>>> import numpy as np
>>> np.set_printoptions(precision=3, suppress=True, linewidth=160)
>>> E = np.load("test3.npy")
>>> print(E)
[[ 0.286 -0.197  0.036  0.247 -0.329 -0.752  0.379]
 [ 0.744 -0.099 -0.387 -0.51  -0.063  0.093 -0.115]
 [ 0.172 -0.507  0.344  0.143 -0.292  0.584  0.385]
 [ 0.344  0.802  0.144  0.277 -0.278  0.211  0.14 ]
 [ 0.229 -0.225 -0.195  0.683 -0.047  0.07  -0.62 ]
 [-0.401  0.014 -0.435 -0.127 -0.787  0.082 -0.088]
 [ 0.057 -0.014  0.695 -0.313 -0.321 -0.172 -0.532]]
>>> # orthonormal columns
>>> print(round(float(np.trace(E)), 3))
0.312
>>> print(np.sort(np.abs(np.linalg.eigvals(E))))
[1. 1. 1. 1. 1. 1. 1.]
>>> print(round(np.abs(np.linalg.eigvals(E)).max(), 3))
1.0
>>> print(np.allclose(E, E.T))
False
>>> print(round(float(np.linalg.det(E)), 3))
-1.0
>>> print(np.allclose(E @ E.T, E.T @ E))
True
>>> A = np.load("run18.npy")
>>> print(A)
[[ 7.05 -6.   -9.  ]
 [-1.    8.05  7.  ]
 [ 7.   -6.   -8.95]]
>>> print(round(float(np.einsum("ij,ji->", A, A)), 3))
-3.392
>>> print(round(float(np.linalg.eigvals(A).sum().real), 3))
6.15
>>> print(round(np.einsum("ii->", A), 3))
6.15
>>> print(np.poly(A))
[ 1.    -6.15  20.608 -1.015]
>>> print(round(float(np.linalg.norm(A, 2) / np.linalg.norm(A)), 3))
0.973
>>> left, s, VT = np.linalg.svd(A)
>>> print(np.argmax(s[:-1] / (s[1:] + 1e-6)) + 1)
2
>>> print(s)
[20.556  4.907  0.01 ]
>>> B = left[:, :2] @ np.diag(s[:2]) @ VT[:2]
>>> print(np.linalg.matrix_rank(B))
2
>>> print(round(float(np.abs(A - B).max()), 3))
0.005
>>> print(round(float(np.linalg.norm(A - B, 2)), 3), np.round(s[2], 3))
0.01 0.01
>>> print(round(np.linalg.norm(A - B) / np.linalg.norm(A), 3))
0.0
